$ ipython --no-banner

In [1]: import numpy as np

In [2]: from numpy import linalg as LA

In [3]: np.set_printoptions(suppress=True, linewidth=140)

In [4]: def rd(a):
   ...:     return np.round(a, 2) + 0
   ...: 

In [5]: A = np.loadtxt("block3.csv", delimiter=",")

In [6]: rd(A)
Out[6]: 
array([[ 4.94, -0.78,  0.12],
       [-1.05, -1.62, -4.61],
       [-4.94,  0.71, -0.3 ],
       [-1.6 , -1.48, -4.5 ],
       [ 3.03, -1.87, -3.51],
       [-3.92, -0.54, -3.06],
       [-4.74,  1.2 ,  1.05],
       [ 4.1 ,  0.41,  2.83],
       [-3.82,  1.7 ,  2.74],
       [ 2.82, -1.9 , -3.67],
       [ 1.07,  1.61,  4.61]])

In [7]: # looks like rank 2

In [8]: left, sv, vt = LA.svd(A)

In [9]: evecs = vt[:(sv > 1e-8).sum()]

In [10]: rng = np.random.default_rng(787543)

In [11]: x0 = A[8] + 5 * A[1] + rng.integers(2) * np.eye(3)[1]

In [12]: rd(x0)
Out[12]: array([ -9.09,  -5.39, -20.32])

In [13]: rd(evecs.T @ evecs)
Out[13]: 
array([[ 0.98, -0.14,  0.05],
       [-0.14,  0.15,  0.33],
       [ 0.05,  0.33,  0.87]])

In [14]: rd(np.diag(evecs.T @ evecs))
Out[14]: array([0.98, 0.15, 0.87])

In [15]: np.allclose(evecs.T @ evecs @ x0, x0)
Out[15]: False

In [16]: left, sv, vt = LA.svd(A)

In [17]: np.argmax(sv[:-1] / (sv[1:] + 1e-6)) + 1
Out[17]: np.int64(2)

In [18]: A2 = left[:, :2] @ np.diag(sv[:2]) @ vt[:2]

In [19]: LA.matrix_rank(A, rtol=0.05)
Out[19]: np.int64(2)

In [20]: LA.lstsq(A[:-1].T, A[-1])[2]
Out[20]: np.int32(2)

In [21]: rd(np.trace(LA.pinv(A) @ A))
Out[21]: np.float64(2.0)

In [22]: try:
    ...:     LA.inv(A)
    ...: except LA.LinAlgError as e:
    ...:     print(e)
    ...: 
Last 2 dimensions of the array must be square

In [23]: np.allclose(A[:-1].T @ LA.lstsq(A[:-1].T, A[-1])[0], A[-1])
Out[23]: True

In [24]: C2 = np.cov(A, rowvar=False)

In [25]: rd(np.polyfit(A[:, 2], A[:, 1], 1))
Out[25]: array([0.38, 0.06])

In [26]: C2.shape
Out[26]: (3, 3)

In [27]: np.argwhere(np.triu(np.abs(np.corrcoef(A.T)) > 0.8, 1))
Out[27]: array([[1, 2]])

In [28]: rd(np.corrcoef(A.T))
Out[28]: 
array([[ 1.  , -0.42,  0.03],
       [-0.42,  1.  ,  0.9 ],
       [ 0.03,  0.9 ,  1.  ]])

In [29]: rd(np.corrcoef(A[:, 2], A[:, 1])[0, 1])
Out[29]: np.float64(0.9)

In [30]: [round(float(x), 2) for x in LA.svd(A, compute_uv=False)[:3]]
Out[30]: [11.99, 11.46, 0.0]

In [31]: np.argsort(-LA.norm(A, axis=0).round(6), kind="stable")[:3]
Out[31]: array([0, 2, 1])

In [32]: M = np.loadtxt("mat.csv", delimiter=",")

In [33]: M
Out[33]: 
array([[ 1., -1.,  1.],
       [ 1.,  0.,  0.],
       [ 1.,  1.,  1.],
       [ 1.,  2.,  4.]])

In [34]: A2 = M / np.sqrt((M ** 2).mean(axis=1, keepdims=True))

In [35]: LA.matrix_rank(A2) == LA.matrix_rank(M)
Out[35]: np.True_

In [36]: rd(A2[3])
Out[36]: array([0.38, 0.76, 1.51])

In [37]: rd(M - M.mean(axis=1, keepdims=True))
Out[37]: 
array([[ 0.67, -1.33,  0.67],
       [ 0.67, -0.33, -0.33],
       [ 0.  ,  0.  ,  0.  ],
       [-1.33, -0.33,  1.67]])

In [38]: O, evecs = LA.qr(M[:, :1])[0], LA.qr(M[:, 1:])[0]

In [39]: sv = LA.svd(O.T @ evecs, compute_uv=False)

In [40]: rd(np.degrees(np.arccos(sv.clip(0, 1))))
Out[40]: array([42.39])

In [41]: rd(sv)
Out[41]: array([0.74])

In [42]: x0 = np.array([3, 1, 0])

In [43]: rhs = M @ x0

In [44]: b, lr = np.zeros(3), 1 / LA.norm(M, 2) ** 2

In [45]: for i in range(20):
    ...:     b -= lr * M.T @ (M @ b - rhs)
    ...:     if i % 5 == 0: print(i, round(LA.norm(M @ b - rhs), 2))
    ...: 
0 3.28
5 2.29
10 1.69
15 1.28

In [46]: rd(LA.cond(M))
Out[46]: np.float64(4.54)

In [47]: rd(b)
Out[47]: array([2.3 , 0.55, 0.46])

In [48]: x0 = np.array([1, 2, 3])

In [49]: rhs = M @ x0

In [50]: rd(LA.solve(M.T @ M, M.T @ rhs))
Out[50]: array([1., 2., 3.])

In [51]: rhs
Out[51]: array([ 2.,  1.,  6., 17.])

In [52]: rhs = rhs + 0.3 * rng.normal(size=4)

In [53]: rd(rhs)
Out[53]: array([ 2.02,  1.31,  5.51, 17.11])

In [54]: b, *_ = LA.lstsq(M, rhs)

In [55]: rd(LA.norm(rhs - M @ b))
Out[55]: np.float64(0.55)

In [56]: rd(M.T @ (rhs - M @ b))
Out[56]: array([0., 0., 0.])

In [57]: [round(float(LA.norm(LA.solve(M.T @ M + lam * np.eye(3), M.T @ rhs))), 2) for lam in (0, 1, 10, 100)]
Out[57]: [3.72, 3.56, 2.61, 0.72]

In [58]: b.round()
Out[58]: array([1., 2., 3.])

In [59]: th = np.radians(120)

In [60]: R = np.eye(3)

In [61]: R[2, 2] = R[1, 1] = np.cos(th)

In [62]: R[2, 1], R[1, 2] = -np.sin(th), np.sin(th)

In [63]: rd(R)
Out[63]: 
array([[ 1.  ,  0.  ,  0.  ],
       [ 0.  , -0.5 ,  0.87],
       [ 0.  , -0.87, -0.5 ]])

In [64]: A2 = M @ R.T

In [65]: rd(A2)
Out[65]: 
array([[ 1.  ,  1.37,  0.37],
       [ 1.  ,  0.  ,  0.  ],
       [ 1.  ,  0.37, -1.37],
       [ 1.  ,  2.46, -3.73]])

In [66]: np.allclose(M @ M.T, A2 @ A2.T)
Out[66]: True

In [67]: rd(np.abs(A2 - M).max(axis=0))
Out[67]: array([0.  , 2.37, 7.73])

In [68]: feats = np.array([[0, 0, 0, 0], [2, 0, 0, 0], [0, 0, 0, 1], [0, 2, 0, 0]])

In [69]: rd(LA.norm(feats, 2) / LA.norm(feats))
Out[69]: np.float64(0.67)

In [70]: [round(float(x), 2) for x in LA.svd(feats, compute_uv=False)[:3]]
Out[70]: [2.0, 2.0, 1.0]

In [71]: LA.cond(feats) > 100
Out[71]: np.True_

In [72]: np.argsort(-LA.norm(feats, axis=0).round(6), kind="stable")[:3]
Out[72]: array([0, 1, 3])

In [73]: m1 = np.load("run0.npy")

In [74]: rd(m1)
Out[74]: 
array([[ 15.26, -11.88,   5.08],
       [ 16.73,  -3.15,  10.51],
       [ 16.76,  -3.64,  10.29],
       [ -0.61,  18.05,   8.59],
       [ 14.1 , -13.8 ,   3.29],
       [  2.28,  17.06,  10.18],
       [ -3.72,  18.52,   6.57],
       [-12.85,  -7.81, -13.19],
       [ -8.69,  17.82,   2.64],
       [ -5.53,  18.49,   5.25],
       [  6.5 ,  14.62,  12.  ],
       [ -6.22,  18.41,   4.71],
       [-16.13,   9.67,  -6.82],
       [ 15.84,   1.39,  12.13],
       [  3.08, -18.48,  -7.01],
       [ -6.2 ,  18.42,   4.73],
       [-13.29,  -7.1 , -13.15],
       [  4.95,  15.67,  11.41],
       [ -8.09, -13.34, -12.51],
       [ 16.71,  -2.95,  10.59],
       [  1.54,  17.37,   9.8 ],
       [ 15.37,   2.78,  12.49],
       [ -7.99, -13.43, -12.49],
       [ -9.89, -11.61, -12.94]])

In [75]: M - M[0]
Out[75]: 
array([[ 0.,  0.,  0.],
       [ 0.,  1., -1.],
       [ 0.,  2.,  0.],
       [ 0.,  3.,  3.]])

In [76]: M.sum(axis=0)
Out[76]: array([4., 2., 6.])

In [77]: M.sum(axis=1)
Out[77]: array([1., 1., 3., 7.])

In [78]: LA.matrix_rank(M)
Out[78]: np.int64(3)

In [79]: np.unravel_index(np.abs(M).argmax(), M.shape)
Out[79]: (np.int64(3), np.int64(2))

In [80]: rd(LA.svd(M, compute_uv=False))
Out[80]: array([4.9 , 1.69, 1.08])

In [81]: Xc = m1 - m1.mean(axis=0)

In [82]: evecs = LA.svd(Xc)[2][:2]

In [83]: A2 = Xc - Xc @ evecs.T @ evecs

In [84]: LA.norm(A2, axis=1).round(6).argmax()
Out[84]: np.int64(0)

In [85]: rd(np.diag(evecs.T @ evecs))
Out[85]: array([0.71, 0.86, 0.44])

In [86]: rank = LA.matrix_rank(m1)

In [87]: rank
Out[87]: np.int64(2)

In [88]: null = LA.svd(m1)[2][rank:].T

In [89]: [int(LA.matrix_rank(m1[:i])) for i in range(1, len(m1) + 1)]
Out[89]: [1, 2, 2, 2, 2, 2, 2, 2, 2, 2, 2, 2, 2, 2, 2, 2, 2, 2, 2, 2, 2, 2, 2, 2]

In [90]: [int(LA.matrix_rank(np.delete(m1, i, axis=0))) for i in range(24)]
Out[90]: [2, 2, 2, 2, 2, 2, 2, 2, 2, 2, 2, 2, 2, 2, 2, 2, 2, 2, 2, 2, 2, 2, 2, 2]

In [91]: LA.matrix_rank(m1.T @ m1), LA.matrix_rank(m1 @ m1.T)
Out[91]: (np.int64(2), np.int64(2))

In [92]: rd(m1 @ null)
Out[92]: 
array([[0.],
       [0.],
       [0.],
       [0.],
       [0.],
       [0.],
       [0.],
       [0.],
       [0.],
       [0.],
       [0.],
       [0.],
       [0.],
       [0.],
       [0.],
       [0.],
       [0.],
       [0.],
       [0.],
       [0.],
       [0.],
       [0.],
       [0.],
       [0.]])

In [93]: data = np.load("m.npy")

In [94]: data
Out[94]: 
array([[0, 2, 2, 2],
       [1, 0, 1, 1],
       [0, 1, 2, 2],
       [1, 0, 2, 2]])

In [95]: np.allclose(data, data.T)
Out[95]: False

In [96]: data @ data
Out[96]: 
array([[ 4,  2, 10, 10],
       [ 1,  3,  6,  6],
       [ 3,  2,  9,  9],
       [ 2,  4, 10, 10]])

In [97]: LA.matrix_power(data, 2)
Out[97]: 
array([[ 4,  2, 10, 10],
       [ 1,  3,  6,  6],
       [ 3,  2,  9,  9],
       [ 2,  4, 10, 10]])

In [98]: data.inv()
Traceback (most recent call last):
  Cell In[98], line 1
    data.inv()
AttributeError: 'numpy.ndarray' object has no attribute 'inv'
